$ ipython --no-banner

In [1]: import numpy as np

In [2]: import numpy.linalg as la

In [3]: np.set_printoptions(precision=2, suppress=True, linewidth=120, legacy="1.25")

In [4]: def rd(a):
   ...:     return np.round(a, 2) + 0
   ...: 

In [5]: A = np.diag(np.array([1, -3, -1]))

In [6]: print(A)
[[ 1  0  0]
 [ 0 -3  0]
 [ 0  0 -1]]

In [7]: # 3 groups of indices that never mix

In [8]: other = A[0, 0] * A[1:] - np.outer(A[1:, 0], A[0])

In [9]: print(other)
[[ 0 -3  0]
 [ 0  0 -1]]

In [10]: print(A[:, 0] / A[0, 0])
[1. 0. 0.]

In [11]: print(np.flatnonzero(~other.round(6).any(axis=1)))
[]

In [12]: print(la.matrix_rank(other), la.matrix_rank(A))
2 3

In [13]: X = np.loadtxt("m.csv", delimiter=",")

In [14]: print(X)
[[ 0.03  1.2  -0.79]
 [-1.04 -1.67 -1.67]
 [-0.47 -0.95 -1.03]
 [ 0.68 -0.64 -0.06]]

In [15]: other = np.c_[X[:, :2] @ np.array([[1, 0], [3, 0]]), np.array([-2, 3, -3, 2])]

In [16]: print(other)
[[ 3.63  0.   -2.  ]
 [-6.05  0.    3.  ]
 [-3.32  0.   -3.  ]
 [-1.24  0.    2.  ]]

In [17]: print(rd(la.lstsq(X, other[:, 0])[0]))
[1. 3. 0.]

In [18]: print(rd(la.norm(other - X @ la.lstsq(X, other)[0], axis=0)))
[0.   0.   4.17]

In [19]: print(la.cond(other) > 100)
True

In [20]: print(np.argsort(-la.norm(other, axis=0).round(6), kind="stable")[:3])
[0 2 1]

In [21]: F = np.load("run7.npy")

In [22]: print(F)
[[12  5 12]
 [12  5 12]
 [ 0  7  0]
 [ 0  7  0]
 [ 0  5  2]
 [ 0  0 12]
 [ 0  2  4]
 [ 3  0 12]
 [ 0  0 14]
 [ 9  4 11]
 [12  7  9]
 [ 9  4 11]
 [ 3  0 15]
 [ 6  7  4]
 [ 0  0 10]
 [ 9  8  5]
 [ 9  4 11]
 [ 9  4 11]
 [ 0  0 14]
 [ 6  9  1]
 [ 0  2  4]]

In [23]: F @ F
Traceback (most recent call last):
  Cell In[23], line 1
    F @ F
ValueError: matmul: Input operand 1 has a mismatch in its core dimension 0, with gufunc signature (n?,k),(k,m?)->(n?,m?) (size 21 is different from 3)


In [24]: cov = F.T @ F

In [25]: print(np.trace(cov), (F ** 2).sum())
3351 3351

In [26]: print((F @ F.T).shape)
(21, 21)

In [27]: print(np.allclose(cov, cov.T))
True
